In [1]: import numpy as np

In [2]: import numpy.linalg as la

In [3]: np.set_printoptions(precision=1, suppress=True, linewidth=100)

In [4]: A2 = np.array([[1, -2, 1, -2, -1, 2, 2, 1, -1],
   ...:     [-1, -2, 1, -1, -2, -1, -1, -1, 2],
   ...:     [1, -1, 1, 0, -1, -2, 0, 1, 0],
   ...:     [0, 0, 0, -1, -2, 1, -2, 1, -1],
   ...:     [0, 0, 0, 2, -1, -2, -1, -2, 1],
   ...:     [1, 2, -2, -1, 1, 2, 1, 2, -1],
   ...:     [1, 0, 2, -1, 1, 1, -2, 2, 1],
   ...:     [2, 1, 2, -2, 0, -2, -1, 0, -1]])

In [5]: F = A2.T @ A2

In [6]: print(F)
[[  9   3   5  -7   2   0   0   7  -5]
 [  3  14  -7   2   9   2  -1   3  -5]
 [  5  -7  15  -7  -4  -7  -7   1   3]
 [ -7   2  -7  16   2  -7   0 -10   5]
 [  2   9  -4   2  13   5   4   4  -2]
 [  0   2  -7  -7   5  23   7  12  -6]
 [  0  -1  -7   0   4   7  16   1  -5]
 [  7   3   1 -10   4  12   1  16  -6]
 [ -5  -5   3   5  -2  -6  -5  -6  10]]

In [7]: la.determinant(F)
Traceback (most recent call last):
  Cell In[7], line 1
    la.determinant(F)
AttributeError: module 'numpy.linalg' has no attribute 'determinant'


In [8]: print(np.allclose(F, F.T))
True

In [9]: print(np.allclose(F @ F.T, F.T @ F))
True

In [10]: evals, vecs = la.eigh(F)

In [11]: print(evals.sum(), np.trace(F))
132.0 132

In [12]: print(np.round(vecs.T @ F @ vecs, 1) + 0)
[[ 0.   0.   0.   0.   0.   0.   0.   0.   0. ]
 [ 0.   1.2  0.   0.   0.   0.   0.   0.   0. ]
 [ 0.   0.   2.5  0.   0.   0.   0.   0.   0. ]
 [ 0.   0.   0.   3.9  0.   0.   0.   0.   0. ]
 [ 0.   0.   0.   0.   8.8  0.   0.   0.   0. ]
 [ 0.   0.   0.   0.   0.  13.   0.   0.   0. ]
 [ 0.   0.   0.   0.   0.   0.  20.8  0.   0. ]
 [ 0.   0.   0.   0.   0.   0.   0.  33.9  0. ]
 [ 0.   0.   0.   0.   0.   0.   0.   0.  47.8]]

In [13]: print((evals > 1e-8).sum(), (evals < -1e-8).sum())
8 0

In [14]: print(la.eigvalsh(F + -2 * np.eye(9)))
[-2.  -0.8  0.5  1.9  6.8 11.  18.8 31.9 45.8]

In [15]: print(np.round(vecs.T @ vecs, 1) + 0)
[[1. 0. 0. 0. 0. 0. 0. 0. 0.]
 [0. 1. 0. 0. 0. 0. 0. 0. 0.]
 [0. 0. 1. 0. 0. 0. 0. 0. 0.]
 [0. 0. 0. 1. 0. 0. 0. 0. 0.]
 [0. 0. 0. 0. 1. 0. 0. 0. 0.]
 [0. 0. 0. 0. 0. 1. 0. 0. 0.]
 [0. 0. 0. 0. 0. 0. 1. 0. 0.]
 [0. 0. 0. 0. 0. 0. 0. 1. 0.]
 [0. 0. 0. 0. 0. 0. 0. 0. 1.]]

In [16]: print(np.unique(evals.round(6) + 0, return_counts=True)[1])
[1 1 1 1 1 1 1 1 1]

In [17]: print(np.unique(F.round(6), axis=0).shape)
(9, 9)

In [18]: print(la.lstsq(F[:-1].T, F[-1])[2])
8

In [19]: print(np.abs(np.diag(la.qr(F)[1])) > 1e-9)
[ True  True  True  True  True  True  True  True False]

In [20]: print(round(np.trace(la.pinv(F) @ F), 1))
8.0

In [21]: print(np.allclose(F[:-1].T @ la.lstsq(F[:-1].T, F[-1])[0], F[-1]))
True

In [22]: t = np.radians(30)

In [23]: Rm = np.eye(9)

In [24]: Rm[0, 0] = Rm[4, 4] = np.cos(t)

In [25]: Rm[0, 4], Rm[4, 0] = -np.sin(t), np.sin(t)

In [26]: print(Rm)
[[ 0.9  0.   0.   0.  -0.5  0.   0.   0.   0. ]
 [ 0.   1.   0.   0.   0.   0.   0.   0.   0. ]
 [ 0.   0.   1.   0.   0.   0.   0.   0.   0. ]
 [ 0.   0.   0.   1.   0.   0.   0.   0.   0. ]
 [ 0.5  0.   0.   0.   0.9  0.   0.   0.   0. ]
 [ 0.   0.   0.   0.   0.   1.   0.   0.   0. ]
 [ 0.   0.   0.   0.   0.   0.   1.   0.   0. ]
 [ 0.   0.   0.   0.   0.   0.   0.   1.   0. ]
 [ 0.   0.   0.   0.   0.   0.   0.   0.   1. ]]

In [27]: A2 = F @ Rm.T

In [28]: print(np.allclose(F @ F.T, A2 @ A2.T))
True

In [29]: print(np.abs(A2 - F).max(axis=0))
[6.8 0.  0.  0.  4.2 0.  0.  0.  0. ]

In [30]: sv = 20 * 0.7 ** np.arange(4)

In [31]: Q, _ = la.qr(np.array([[-0.1, 0.3, -0.1, 0.0],
    ...:     [-1.9, -0.3, 0.3, -0.6],
    ...:     [-0.9, 1.1, -0.6, 0.9],
    ...:     [1.3, -0.6, -0.7, -0.3]]))

In [32]: rng = np.random.default_rng(2385)

In [33]: data = rng.normal(size=(45, 4)) * sv @ Q

In [34]: print(data)
[[  4.9  11.8  -0.1 -11.2]
 [-11.4 -12.4  -3.8  -7. ]
 [  2.6  -5.9  12.7  12.7]
 [ 16.4  12.4  -0.4  -3.9]
 [ 26.1  19.3  12.5  -7.6]
 [ -3.5   5.7  -6.4  19.4]
 [  1.7  29.7   3.   28.8]
 [-19.7  -2.2  -8.4  12.9]
 [ -9.3  -7.3  -9.   -6.1]
 [  3.  -17.   -1.1   2.8]
 [ 11.8  10.3  -8.2 -10. ]
 [-14.3  12.5 -11.7  22.8]
 [ -4.2 -25.2  -5.1  -0.4]
 [ -9.3 -10.   -9.5 -15. ]
 [ -6.1   9.8  -6.5  12.9]
 [ -7.7 -27.8   3.3  -2.7]
 [ -4.8  21.1   1.   22.1]
 [  6.3  13.8   6.7  45.8]
 [ -2.4 -15.3   4.1  18. ]
 [ 33.9  -3.5   4.3   8.6]
 [ 28.7  10.9  -2.1  -9.5]
 [-27.7  -9.4  -6.   11.5]
 [ -1.6  13.7   4.5 -15.8]
 [  9.3  14.3   0.1  12.7]
 [  9.7  16.4  -6.3  -3.4]
 [ -9.6  11.  -14.6  -1.3]
 [-18.1  -2.2   3.6  18.1]
 [-19.5 -11.3  -0.8 -33.9]
 [  1.2   0.1 -13.6  15.8]
 [-15.6 -11.5  -2.2 -18.4]
 [-16.   -5.3  -3.3 -15.9]
 [-14.5  -7.7  -1.3  18.6]
 [-14.7   4.1  -0.5  19.7]
 [ -5.6  -4.7 -21.9 -21.9]
 [ -6.    1.   -4.7  39.2]
 [ -8.4  -7.6  -5.5   6.3]
 [-15.9  -7.3   8.9 -36.4]
 [  0.8  -4.7   5.    7.6]
 [  0.1  -0.2  -8.7  11.8]
 [  3.6  11.6  11.    0.6]
 [ -4.7  -1.3   0.4  -2.6]
 [ 12.9   1.9  -4.2 -21.2]
 [ -2.2   4.3  -3.3  11.3]
 [  2.9   1.4   5.9  -8.2]
 [  5.8  11.9  -2.6  -4.4]]

In [35]: z = data[:, 0] > np.median(data[:, 0])

In [36]: r0 = data[z].mean(axis=0) - data[~z].mean(axis=0)

In [37]: print(np.round((((data - data.mean(axis=0)) @ r0 > 0) == z).mean(), 1))
0.9

In [38]: print(r0)
[19.6 10.1  5.4  1.9]

In [39]: print(((data - data.mean(axis=0)) @ r0 > 0).astype(int))
[1 0 1 1 1 1 1 0 0 0 1 0 0 0 1 0 1 1 0 1 1 0 1 1 1 0 0 0 1 0 0 0 0 0 0 0 0 1 1 1 0 1 1 1 1]

In [40]: x0 = np.array([0, 2, 2, 1])

In [41]: y = data @ x0

In [42]: c, lr = np.zeros(4), 1 / la.norm(data, 2) ** 2

In [43]: for i in range(30):
    ...:     c -= lr * data.T @ (data @ c - y)
    ...:     if i % 10 == 0: print(i, round(la.norm(data @ c - y), 1))
    ...: 
0 96.1
10 18.7
20 4.2

In [44]: print(c.round(1) + 0)
[0. 2. 2. 1.]

In [45]: K = np.array([[1, 2, -3, 2, -3, -3, 1, -3],
    ...:     [0, 0, -1, -3, 3, -2, 0, 3],
    ...:     [-1, 3, 3, 2, 0, -1, -1, 3],
    ...:     [-3, -3, -3, -2, 3, -1, 1, -1],
    ...:     [-3, 2, 0, -2, -1, 2, -2, 3],
    ...:     [1, 2, -1, 8, -9, 1, 1, -9]])

In [46]: left, sv, vt = la.svd(K)

In [47]: print(np.argmax(sv[:-1] / (sv[1:] + 1e-6)) + 1)
5

In [48]: A2 = left[:, :5] @ np.diag(sv[:5]) @ vt[:5]

In [49]: print(la.matrix_rank(A2))
5

In [50]: rank = la.matrix_rank(K)

In [51]: print(rank)
5

In [52]: ns = la.svd(K)[2][rank:].T

In [53]: print([int(la.matrix_rank(np.delete(K, i, axis=0))) for i in range(6)])
[5, 5, 4, 4, 4, 5]

In [54]: print(np.allclose(K @ ns, 0))
True

In [55]: print([int(la.matrix_rank(K[:i])) for i in range(1, len(K) + 1)])
[1, 2, 3, 4, 5, 5]

In [56]: left, sv, vt = la.svd(K)

In [57]: vecs = vt[:(sv > 1e-8).sum()]

In [58]: x0 = K[3] + 4 * K[4] + rng.integers(2) * np.eye(8)[4]

In [59]: print(x0)
[-15.   5.  -3. -10.   0.   7.  -7.  11.]

In [60]: print(np.diag(vecs.T @ vecs))
[1.  0.6 0.7 0.7 0.6 0.7 0.1 0.6]

In [61]: print(round(la.norm(x0 - vecs.T @ vecs @ x0), 1))
0.6

In [62]: m1 = np.load("layer2.npy")

In [63]: print(m1.round(1) + 0)
[[ 0.6  0.  -0.3  0.1  0.   0.3  0.1  0.1]
 [ 0.   0.2  0.1  0.1  0.   0.1  0.2 -0.3]
 [-0.3  0.1  0.2 -0.1  0.  -0.1  0.  -0.2]
 [ 0.1  0.1 -0.1  0.1  0.   0.1  0.1 -0.1]
 [ 0.   0.   0.   0.   0.   0.   0.   0. ]
 [ 0.3  0.1 -0.1  0.1  0.   0.2  0.1 -0.1]
 [ 0.1  0.2  0.   0.1  0.   0.1  0.2 -0.3]
 [ 0.1 -0.3 -0.2 -0.1  0.  -0.1 -0.3  0.6]]

In [64]: A2 = np.array([[-2, -4, 1],
    ...:     [-4, 6, 4],
    ...:     [-5, 5, -8],
    ...:     [3, 7, 4],
    ...:     [-7, -9, 7],
    ...:     [4, -2, 0],
    ...:     [-1, 0, 9],
    ...:     [-6, -7, -1]])

In [65]: print(A2.T @ m1.T)
[[ 1.2  1.  -0.3  0.6  0.1  0.9  1.  -1.3]
 [-4.   4.   4.4  0.2  0.2 -0.6  2.5 -7.6]
 [ 5.2  2.7 -2.   2.   0.4  3.5  3.1 -3. ]]

In [66]: print(la.matrix_rank(np.vstack([m1, A2.T])))
5

In [67]: print(np.einsum("ik,kj->ji", m1, A2))
[[ 1.2  1.  -0.3  0.6  0.1  0.9  1.  -1.3]
 [-4.   4.   4.4  0.2  0.2 -0.6  2.5 -7.6]
 [ 5.2  2.7 -2.   2.   0.4  3.5  3.1 -3. ]]

In [68]: print(la.matrix_rank(m1 @ A2))
2

In [69]: print(np.einsum("ij->j", m1))
[ 0.9  0.4 -0.4  0.3  0.1  0.6  0.5 -0.3]

In [70]: print(np.einsum("ik,kj->ij", m1, A2))
[[ 1.2 -4.   5.2]
 [ 1.   4.   2.7]
 [-0.3  4.4 -2. ]
 [ 0.6  0.2  2. ]
 [ 0.1  0.2  0.4]
 [ 0.9 -0.6  3.5]
 [ 1.   2.5  3.1]
 [-1.3 -7.6 -3. ]]

In [71]: print(np.round(np.einsum("ij,ij->i", m1, m1), 1) + 0)
[0.6 0.2 0.2 0.1 0.  0.2 0.2 0.6]

In [72]: print(np.vstack([m1, A2.T]).shape)
(11, 8)

In [73]: A2 = m1 / np.sqrt((m1 ** 2).mean(axis=1, keepdims=True))

In [74]: print(la.matrix_rank(m1 - m1.mean(axis=1, keepdims=True)))
2

In [75]: print(A2[2].round(1) + 0)
[-1.9  0.4  1.4 -0.3  0.  -0.8  0.  -1.2]

In [76]: print(np.round(m1 - m1.mean(axis=1, keepdims=True), 1) + 0)
[[ 0.4 -0.1 -0.5  0.  -0.1  0.2  0.   0. ]
 [ 0.   0.2  0.   0.   0.   0.   0.1 -0.4]
 [-0.3  0.1  0.3  0.   0.1 -0.1  0.1 -0.2]
 [ 0.1  0.  -0.1  0.   0.   0.1  0.  -0.1]
 [ 0.   0.   0.   0.   0.   0.   0.   0. ]
 [ 0.2  0.  -0.2  0.  -0.1  0.1  0.1 -0.1]
 [ 0.1  0.1 -0.1  0.   0.   0.1  0.1 -0.3]
 [ 0.1 -0.3 -0.2  0.   0.   0.  -0.2  0.6]]

In [77]: left, sv, vt = la.svd(m1)

In [78]: print(np.argmax(sv[:-1] / (sv[1:] + 1e-6)) + 1)
2

In [79]: A2 = left[:, :2] @ np.diag(sv[:2]) @ vt[:2]

In [80]: print(A2.round(1) + 0)
[[ 0.6  0.  -0.3  0.1  0.   0.3  0.1  0.1]
 [ 0.   0.2  0.1  0.1  0.   0.1  0.2 -0.3]
 [-0.3  0.1  0.2 -0.1  0.  -0.1  0.  -0.2]
 [ 0.1  0.1 -0.1  0.1  0.   0.1  0.1 -0.1]
 [ 0.   0.   0.   0.   0.   0.   0.   0. ]
 [ 0.3  0.1 -0.1  0.1  0.   0.2  0.1 -0.1]
 [ 0.1  0.2  0.   0.1  0.   0.1  0.2 -0.3]
 [ 0.1 -0.3 -0.2 -0.1  0.  -0.1 -0.3  0.6]]

In [81]: print(round(la.norm(m1 - A2, 2), 1), np.round(sv[2], 1))
0.0 0.0

In [82]: print(round(float(np.abs(m1 - A2).max()), 1))
0.0

In [83]: feats = np.load("dump.npy")

In [84]: print(feats)
[[ 0  3  0  3]
 [-2  0 -2  0]
 [ 0  3  0  3]
 [-2  0 -2  0]]

In [85]: rank = la.matrix_rank(feats)

In [86]: print(rank)
2

In [87]: ns = la.svd(feats)[2][rank:].T

In [88]: print([int(la.matrix_rank(np.delete(feats, i, axis=0))) for i in range(4)])
[2, 2, 2, 2]

In [89]: print(ns.shape)
(4, 2)

In [90]: print(np.allclose(feats @ ns, 0))
True

In [91]: d = la.norm(data[:, None] - data[None], axis=-1)

In [92]: print((d + 1e9 * np.eye(45)).round(6).argmin(axis=1))
[44  8 37 24 20 14 16 21  1 12 24 14 15  8 42 12  6 34  2 20  3  7  0 42 44 14 31 36 38 30 29 26 26
 13  5  8 27  2 28 43 43 10 38 40 24]

In [93]: print(la.matrix_rank(d ** 2))
6

In [94]: print(np.flatnonzero(d[20] < d.mean() / 2))
[ 3 20]

In [95]: print(d.shape)
(45, 45)

In [96]: print(d[:5, :5])
[[ 0.  29.8 32.5 13.6 26. ]
 [29.8  0.  30.  37.6 51.8]
 [32.5 30.   0.  31.2 40. ]
 [13.6 37.6 31.2  0.  18. ]
 [26.  51.8 40.  18.   0. ]]

In [97]: rank = la.matrix_rank(F)

In [98]: print(rank)
8

In [99]: ns = la.svd(F)[2][rank:].T

In [100]: print(ns[:, 0] / ns[np.abs(ns[:, 0]).round(6).argmax(), 0])
[-0.5  1.   0.9  0.2 -0.7  0.1  0.6  0.3  0.3]

In [101]: print(np.round(F @ ns, 1) + 0)
[[0.]
 [0.]
 [0.]
 [0.]
 [0.]
 [0.]
 [0.]
 [0.]
 [0.]]

In [102]: print(ns.shape)
(9, 1)

In [103]: print([int(la.matrix_rank(F[:i])) for i in range(1, len(F) + 1)])
[1, 2, 3, 4, 5, 6, 7, 8, 8]

In [104]: print(la.matrix_power(feats, 2))
[[-12   0 -12   0]
 [  0 -12   0 -12]
 [-12   0 -12   0]
 [  0 -12   0 -12]]

In [105]: print(np.allclose(feats @ feats.T, feats.T @ feats))
False

In [106]: print((feats + feats.T) / 2)
[[0.  0.5 0.  0.5]
 [0.5 0.  0.5 0. ]
 [0.  0.5 0.  0.5]
 [0.5 0.  0.5 0. ]]

In [107]: print(round(float(np.abs(la.eigvals(feats)).max()), 1))
4.9

In [108]: print(np.trace(feats))
0

In [109]: print(np.round(np.sort(np.abs(la.eigvals(feats))), 1) + 0)
[0.  0.  4.9 4.9]

In [110]: print(feats @ feats)
[[-12   0 -12   0]
 [  0 -12   0 -12]
 [-12   0 -12   0]
 [  0 -12   0 -12]]
